% ipython --no-banner

In [1]: import numpy as np

In [2]: np.set_printoptions(precision=1, suppress=True, linewidth=140, legacy="1.25")

In [3]: feats = np.loadtxt("sample0.csv", delimiter=",")

In [4]: feats
Out[4]: 
array([[-1., -1., -1., -1., -1., -1.],
       [-5., -4., -5., -4., -5., -4.],
       [-3.,  2., -3.,  2., -3.,  2.],
       [-1., -1., -1., -1., -1., -1.],
       [-5., -4., -5., -4., -5., -4.],
       [-3.,  2., -3.,  2., -3.,  2.]])

In [5]: M2 = np.array([[-2, -1, 1],
   ...:     [-2, -2, -1],
   ...:     [2, -1, 3],
   ...:     [3, -2, -1],
   ...:     [-1, -3, 3],
   ...:     [2, -1, -2]])

In [6]: feats @ M2
Out[6]: 
array([[ -2.,  10.,  -3.],
       [ -7.,  45., -19.],
       [  9.,   5., -29.],
       [ -2.,  10.,  -3.],
       [ -7.,  45., -19.],
       [  9.,   5., -29.]])

In [7]: np.einsum("ij->j", feats)
Out[7]: array([-18.,  -6., -18.,  -6., -18.,  -6.])

In [8]: rng = np.random.default_rng(926)

In [9]: z = rng.permutation(6)

In [10]: z
Out[10]: array([1, 5, 2, 4, 3, 0])

In [11]: M2 = feats[z][:, z]

In [12]: M2
Out[12]: 
array([[-4., -4., -5., -5., -4., -5.],
       [ 2.,  2., -3., -3.,  2., -3.],
       [ 2.,  2., -3., -3.,  2., -3.],
       [-4., -4., -5., -5., -4., -5.],
       [-1., -1., -1., -1., -1., -1.],
       [-1., -1., -1., -1., -1., -1.]])

In [13]: E = np.loadtxt("test13.csv", delimiter=",")

In [14]: E.round(1) + 0
Out[14]: 
array([[ 0.2, -0.8,  2.9],
       [-0.5,  0.5, -2.9],
       [ 1.3,  0.5,  2.6],
       [ 0.4,  1.4, -2.6],
       [ 1.9,  2.2, -0.8],
       [-0.8,  0.2, -2.9],
       [-0.9, -1.7,  2.3],
       [-0.4, -1.4,  2.6],
       [ 1.7,  0.9,  2.3],
       [ 2.1,  2. ,  0.7],
       [-2.1, -2.2, -0.1],
       [-0.8,  0.2, -2.9],
       [-2. , -2.2,  0.2],
       [-0.7,  0.2, -2.9],
       [ 0.2, -0.8,  2.9],
       [-1.8, -1.2, -2.1],
       [-1.3, -2. ,  1.8],
       [-1.1, -1.9,  2.1],
       [-1.8, -1.1, -2.2],
       [ 0.7,  1.6, -2.4],
       [ 0.3,  1.2, -2.7],
       [ 0.4,  1.3, -2.7],
       [ 0.5, -0.5,  2.9],
       [-1.9, -2.2,  0.7],
       [-1.5, -0.7, -2.5],
       [-1. , -0.1, -2.8],
       [ 0. ,  1. , -2.8]])

In [15]: np.round(np.linalg.norm(E, 1), 1), round(float(np.linalg.norm(E, np.inf)), 1)
Out[15]: (59.3, 5.1)

In [16]: np.linalg.norm(E, axis=0)
Out[16]: array([ 6.5,  7.1, 12.3])

In [17]: np.linalg.norm(E, axis=1)
Out[17]: array([3., 3., 3., 3., 3., 3., 3., 3., 3., 3., 3., 3., 3., 3., 3., 3., 3., 3., 3., 3., 3., 3., 3., 3., 3., 3., 3.])

In [18]: np.round(np.linalg.norm(E, 2), 1)
Out[18]: 12.7

In [19]: np.round(E[2] @ E[4], 1)
Out[19]: 1.5

In [20]: rank = np.linalg.matrix_rank(E)

In [21]: rank
Out[21]: 2

In [22]: N = np.linalg.svd(E)[2][rank:].T

In [23]: np.allclose(E @ N, 0)
Out[23]: True

In [24]: N[:, 0] / N[np.abs(N[:, 0]).round(6).argmax(), 0]
Out[24]: array([ 1. , -1. , -0.3])

In [25]: [int(np.linalg.matrix_rank(E[:i])) for i in range(1, len(E) + 1)]
Out[25]: 
[1,
 2,
 2,
 2,
 2,
 2,
 2,
 2,
 2,
 2,
 2,
 2,
 2,
 2,
 2,
 2,
 2,
 2,
 2,
 2,
 2,
 2,
 2,
 2,
 2,
 2,
 2]

In [26]: N @ N.T
Out[26]: 
array([[ 0.5, -0.5, -0.2],
       [-0.5,  0.5,  0.2],
       [-0.2,  0.2,  0.1]])

In [27]: N.shape
Out[27]: (3, 1)

In [28]: z = E[:, 0] > np.median(E[:, 0])

In [29]: f = E[z].mean(axis=0) - E[~z].mean(axis=0)

In [30]: round(float((((E - E.mean(axis=0)) @ f > 0) == z).mean()), 1)
Out[30]: 1.0

In [31]: z.astype(int)
Out[31]: array([1, 0, 1, 1, 1, 0, 0, 1, 1, 1, 0, 0, 0, 0, 1, 0, 0, 0, 0, 1, 1, 1, 1, 0, 0, 0, 1])

In [32]: Uu, sv, Vh = np.linalg.svd(E)

In [33]: evecs = Vh[:(sv > 1e-8).sum()]

In [34]: x0 = E[24] + 2 * E[15] + rng.integers(2) * np.eye(3)[1]

In [35]: x0
Out[35]: array([-5.2, -2. , -6.6])

In [36]: round(np.linalg.norm(x0 - evecs.T @ evecs @ x0), 1)
Out[36]: 0.7

In [37]: np.diag(evecs.T @ evecs)
Out[37]: array([0.5, 0.5, 0.9])

In [38]: evecs.T @ evecs
Out[38]: 
array([[ 0.5,  0.5,  0.2],
       [ 0.5,  0.5, -0.2],
       [ 0.2, -0.2,  0.9]])

In [39]: np.linalg.matrix_rank(np.vstack([E, x0]))
Out[39]: 3

In [40]: J = np.load("a.npy")

In [41]: J
Out[41]: 
array([[-0.4, -2.1],
       [ 0.1,  0.4],
       [ 0. ,  0. ],
       [-0.3, -1.3],
       [ 0.4,  1.8]])

In [42]: # rank 1

In [43]: J @ np.linalg.pinv(J) @ J
Out[43]: 
array([[-0.4, -2.1],
       [ 0.1,  0.4],
       [ 0. ,  0. ],
       [-0.3, -1.3],
       [ 0.4,  1.8]])

In [44]: np.unique(J.round(6), axis=0).shape
Out[44]: (5, 2)

In [45]: mat = np.loadtxt("mat.csv", delimiter=",")

In [46]: mat
Out[46]: 
array([[ 1.,  2.,  1.],
       [ 2.,  2.,  3.],
       [ 0.,  2.,  1.],
       [ 2.,  1.,  3.],
       [-5., -4., -8.]])

In [47]: x0 = np.array([0, 3, -3])

In [48]: h = np.maximum(mat @ x0, 0)

In [49]: np.tanh(mat @ x0)
Out[49]: array([ 1., -1.,  1., -1.,  1.])

In [50]: mat.T @ h
Out[50]: array([-57., -36., -90.])

In [51]: np.maximum(mat @ x0, 0) - np.maximum(-mat @ x0, 0)
Out[51]: array([ 3., -3.,  3., -6., 12.])

In [52]: h
Out[52]: array([ 3.,  0.,  3.,  0., 12.])

In [53]: mat * (h > 1e-9)[:, None]
Out[53]: 
array([[ 1.,  2.,  1.],
       [ 0.,  0.,  0.],
       [ 0.,  2.,  1.],
       [ 0.,  0.,  0.],
       [-5., -4., -8.]])

In [54]: f, v = mat[3], mat[4]

In [55]: f @ v
Out[55]: -38.0

In [56]: pr = (f @ v) / (f @ f) * f

In [57]: np.linalg.matrix_rank(np.outer(f, v))
Out[57]: 1

In [58]: pr
Out[58]: array([-5.4, -2.7, -8.1])

In [59]: np.round((v - pr) @ f, 1)
Out[59]: -0.0

In [60]: blk = np.stack([mat, 3 * mat, mat[::-1]])

In [61]: blk.sum(axis=0)
Out[61]: 
array([[ -1.,   4.,  -4.],
       [ 10.,   9.,  15.],
       [  0.,  10.,   5.],
       [ 10.,   6.,  15.],
       [-19., -14., -31.]])

In [62]: np.linalg.norm(blk, axis=(1, 2))
Out[62]: array([12.1, 36.4, 12.1])

In [63]: (blk @ mat.T).shape
Out[63]: (3, 5, 5)

In [64]: blk.shape
Out[64]: (3, 5, 3)

In [65]: np.linalg.matrix_rank(blk.reshape(3, -1))
Out[65]: 2

In [66]: arr = np.array([[1, -2, 4, -8],
    ...:     [1, -1, 1, -1],
    ...:     [1, 0, 0, 0],
    ...:     [1, 1, 1, 1],
    ...:     [1, 2, 4, 8]])

In [67]: t = np.radians(180)

In [68]: r_ = np.eye(3)

In [69]: r_[2, 2] = r_[0, 0] = np.cos(t)

In [70]: r_[2, 0], r_[0, 2] = -np.sin(t), np.sin(t)

In [71]: r_.round(1) + 0
Out[71]: 
array([[-1.,  0.,  0.],
       [ 0.,  1.,  0.],
       [ 0.,  0., -1.]])

In [72]: M2 = E @ r_.T

In [73]: np.allclose(np.linalg.norm(E, axis=1), np.linalg.norm(M2, axis=1))
Out[73]: True

In [74]: M2.round(1) + 0
Out[74]: 
array([[-0.2, -0.8, -2.9],
       [ 0.5,  0.5,  2.9],
       [-1.3,  0.5, -2.6],
       [-0.4,  1.4,  2.6],
       [-1.9,  2.2,  0.8],
       [ 0.8,  0.2,  2.9],
       [ 0.9, -1.7, -2.3],
       [ 0.4, -1.4, -2.6],
       [-1.7,  0.9, -2.3],
       [-2.1,  2. , -0.7],
       [ 2.1, -2.2,  0.1],
       [ 0.8,  0.2,  2.9],
       [ 2. , -2.2, -0.2],
       [ 0.7,  0.2,  2.9],
       [-0.2, -0.8, -2.9],
       [ 1.8, -1.2,  2.1],
       [ 1.3, -2. , -1.8],
       [ 1.1, -1.9, -2.1],
       [ 1.8, -1.1,  2.2],
       [-0.7,  1.6,  2.4],
       [-0.3,  1.2,  2.7],
       [-0.4,  1.3,  2.7],
       [-0.5, -0.5, -2.9],
       [ 1.9, -2.2, -0.7],
       [ 1.5, -0.7,  2.5],
       [ 1. , -0.1,  2.8],
       [ 0. ,  1. ,  2.8]])

In [75]: np.abs(M2 - E).max(axis=0)
Out[75]: array([4.3, 0. , 5.8])

In [76]: np.round(np.linalg.svd(E, compute_uv=False), 1) + 0, np.round(np.linalg.svd(M2, compute_uv=False), 1) + 0
Out[76]: (array([12.7,  9. ,  0. ]), array([12.7,  9. ,  0. ]))

In [77]: np.allclose(E @ E.T, M2 @ M2.T)
Out[77]: True

In [78]: f = np.array([-2, -3, -2, 0])

In [79]: W0 = np.outer(rng.normal(size=29), f) + 0.3 * rng.normal(size=(29, 4))

In [80]: W0.round(1) + 0
Out[80]: 
array([[ 2.6,  3.4,  2.6, -0.1],
       [ 1.7,  2.6,  2.1,  0.1],
       [ 1.1,  0.6,  0.6, -0.2],
       [ 2.2,  3.3,  1.9, -0.7],
       [-2.7, -4.1, -3. , -0.1],
       [ 4.9,  7.1,  4.4, -0.2],
       [ 0.5,  0. ,  0. ,  0.2],
       [-3.4, -4.3, -3.5,  0.2],
       [ 0.9,  1.2,  0.8,  0. ],
       [-1.9, -2.8, -2.2,  0.8],
       [ 1.8,  2.4,  1.2,  0.1],
       [-2.3, -2.9, -1. , -0.2],
       [-1.2, -2.2, -1.9,  0. ],
       [-0.2,  0.1,  0.2, -0.1],
       [ 1.6,  1.4,  0.8, -0.1],
       [-0.3, -1.1, -0.6, -0.1],
       [ 0.7,  0.7,  0.8,  0. ],
       [ 2.5,  3. ,  2.2, -0.1],
       [-0.3, -0.5,  0.1,  0.3],
       [-0.7, -1.2, -1.5,  0.4],
       [ 1.5,  2.1,  1.7,  0. ],
       [ 0.1, -0.8, -0.4, -0.2],
       [ 1.5,  2.9,  2.1,  0.6],
       [-1.9, -3.1, -1.7,  0.2],
       [ 0.5, -0.2,  0.2,  0.2],
       [ 0.1, -0.2,  0.3,  0.1],
       [ 0.2,  1.2,  0.2, -0.2],
       [ 0. ,  0. ,  0.1,  0. ],
       [-3.3, -4.6, -3.3, -0.1]])

In [81]: dist = np.linalg.norm(W0[:, None] - W0[None], axis=-1)

In [82]: np.unravel_index(dist.round(6).argmax(), dist.shape)
Out[82]: (5, 28)

In [83]: dist[20].round(6).argsort(kind="stable")[:4]
Out[83]: array([20, 10,  1, 22])

In [84]: (dist + 1e9 * np.eye(29)).round(6).argmin(axis=1)
Out[84]: array([17, 22, 16, 17, 28,  0, 24, 28, 16, 23, 20, 23, 23, 27,  8, 21,  2,  0, 25, 15, 10, 15,  1,  9,  6, 27,  8, 13,  7])

In [85]: np.linalg.cond(E) > 100
Out[85]: True

In [86]: np.argsort(-np.linalg.norm(E, axis=0).round(6), kind="stable")[:3]
Out[86]: array([2, 1, 0])

In [87]: [round(float(x), 1) for x in np.linalg.svd(E, compute_uv=False)[:3]]
Out[87]: [12.7, 9.0, 0.0]

In [88]: f = np.array([-2, 1])

In [89]: np.array([np.convolve(row, f, "same") for row in feats])
Out[89]: 
array([[ 2.,  1.,  1.,  1.,  1.,  1.],
       [10.,  3.,  6.,  3.,  6.,  3.],
       [ 6., -7.,  8., -7.,  8., -7.],
       [ 2.,  1.,  1.,  1.,  1.,  1.],
       [10.,  3.,  6.,  3.,  6.,  3.],
       [ 6., -7.,  8., -7.,  8., -7.]])

In [90]: np.correlate(feats[0], feats[1], "full")
Out[90]: array([ 4.,  9., 13., 18., 22., 27., 23., 18., 14.,  9.,  5.])

In [91]: np.polyval(f, feats[0])
Out[91]: array([3., 3., 3., 3., 3., 3.])

In [92]: np.convolve(feats[0], f)
Out[92]: array([ 2.,  1.,  1.,  1.,  1.,  1., -1.])

In [93]: hat = W0 @ np.linalg.solve(W0.T @ W0, W0.T)

In [94]: np.round(np.diag(hat), 1) + 0
Out[94]: 
array([0.1, 0.1, 0.1, 0.3, 0.1, 0.3, 0.1, 0.2, 0. , 0.3, 0.1, 0.4, 0.1, 0. , 0.1, 0.1, 0. , 0.1, 0.1, 0.2, 0. , 0.1, 0.3, 0.1, 0.1, 0.1,
       0.2, 0. , 0.1])

In [95]: round(np.trace(hat), 1)
Out[95]: 4.0

In [96]: x0 = np.array([-5, 4, -9, 2])

In [97]: target = W0 @ x0

In [98]: np.round(np.linalg.pinv(W0) @ W0, 1) + 0
Out[98]: 
array([[1., 0., 0., 0.],
       [0., 1., 0., 0.],
       [0., 0., 1., 0.],
       [0., 0., 0., 1.]])

In [99]: np.linalg.solve(W0.T @ W0, W0.T @ target)
Out[99]: array([-5.,  4., -9.,  2.])

In [100]: target = target + 0.3 * rng.normal(size=29)

In [101]: target
Out[101]: 
array([-23.2, -16.5,  -9. , -16. ,  24. , -36.3,  -2.1,  31.6,  -6.9,  19.8, -10.6,   8.1,  14.4,  -0.7,  -9.6,   2.4,  -8. , -20.1,  -1.3,
        12.9, -14. ,  -0.1, -13. ,  12.6,  -5.4,  -3.1,   2.2,  -0.9,  27.6])

In [102]: b, *_ = np.linalg.lstsq(W0, target)

In [103]: np.round(np.linalg.norm(target - W0 @ b), 1)
Out[103]: 1.3

In [104]: data = np.load("w.npy")

In [105]: data
Out[105]: 
array([[ 0,  0,  3,  3],
       [ 0,  0,  3, -1],
       [ 0,  0,  0,  1],
       [ 0,  0,  0,  0]])

In [106]: # triangular, det is the product of the diagonal

In [107]: O, evecs = np.linalg.qr(arr[:, :2])[0], np.linalg.qr(arr[:, 2:])[0]

In [108]: sv = np.linalg.svd(O.T @ evecs, compute_uv=False)

In [109]: round(float(np.linalg.norm(O @ O.T - evecs @ evecs.T, 2)), 1)
Out[109]: 0.6

In [110]: sv
Out[110]: array([0.9, 0.8])

In [111]: round(float(np.linalg.eigvals(data).sum().real), 1)
Out[111]: 0.0

In [112]: round(np.linalg.det(data.T), 1)
Out[112]: 0.0

In [113]: np.einsum("ij,ji->", data, data)
Out[113]: 0

In [114]: np.einsum("ii->", data)
Out[114]: 0

In [115]: round(np.linalg.det(2 * data), 1), np.round(np.linalg.det(data), 1)
Out[115]: (0.0, 0.0)

In [116]: np.kron(np.eye(2, dtype=int), data)
Out[116]: 
array([[ 0,  0,  3,  3,  0,  0,  0,  0],
       [ 0,  0,  3, -1,  0,  0,  0,  0],
       [ 0,  0,  0,  1,  0,  0,  0,  0],
       [ 0,  0,  0,  0,  0,  0,  0,  0],
       [ 0,  0,  0,  0,  0,  0,  3,  3],
       [ 0,  0,  0,  0,  0,  0,  3, -1],
       [ 0,  0,  0,  0,  0,  0,  0,  1],
       [ 0,  0,  0,  0,  0,  0,  0,  0]])

In [117]: np.poly(data)
Out[117]: array([1., 0., 0., 0., 0.])

In [118]: m1 = np.loadtxt("block4.csv", delimiter=",")

In [119]: m1
Out[119]: 
array([[-0.1, -0.6, -0.8],
       [ 1. , -0.3,  0.1],
       [-0.3, -0.8,  0.6]])

In [120]: O, r_ = np.linalg.qr(m1)

In [121]: round(float(np.trace(O @ O.T)), 1)
Out[121]: 3.0

In [122]: O @ r_
Out[122]: 
array([[-0.1, -0.6, -0.8],
       [ 1. , -0.3,  0.1],
       [-0.3, -0.8,  0.6]])

In [123]: x0 = np.array([3, 2])

In [124]: h = np.maximum(J @ x0, 0)

In [125]: np.tanh(J @ x0)
Out[125]: array([-1. ,  0.8,  0. , -1. ,  1. ])

In [126]: np.maximum(J @ x0, 0) - np.maximum(-J @ x0, 0)
Out[126]: array([-5.5,  1.1,  0. , -3.3,  4.8])

In [127]: J * (h > 1e-9)[:, None]
Out[127]: 
array([[-0. , -0. ],
       [ 0.1,  0.4],
       [ 0. ,  0. ],
       [-0. , -0. ],
       [ 0.4,  1.8]])

In [128]: z = rng.permutation(3)

In [129]: z
Out[129]: array([2, 0, 1])

In [130]: M2 = m1[z][:, z]

In [131]: round(float(np.trace(M2)), 1)
Out[131]: 0.3

In [132]: np.allclose(M2, m1)
Out[132]: False
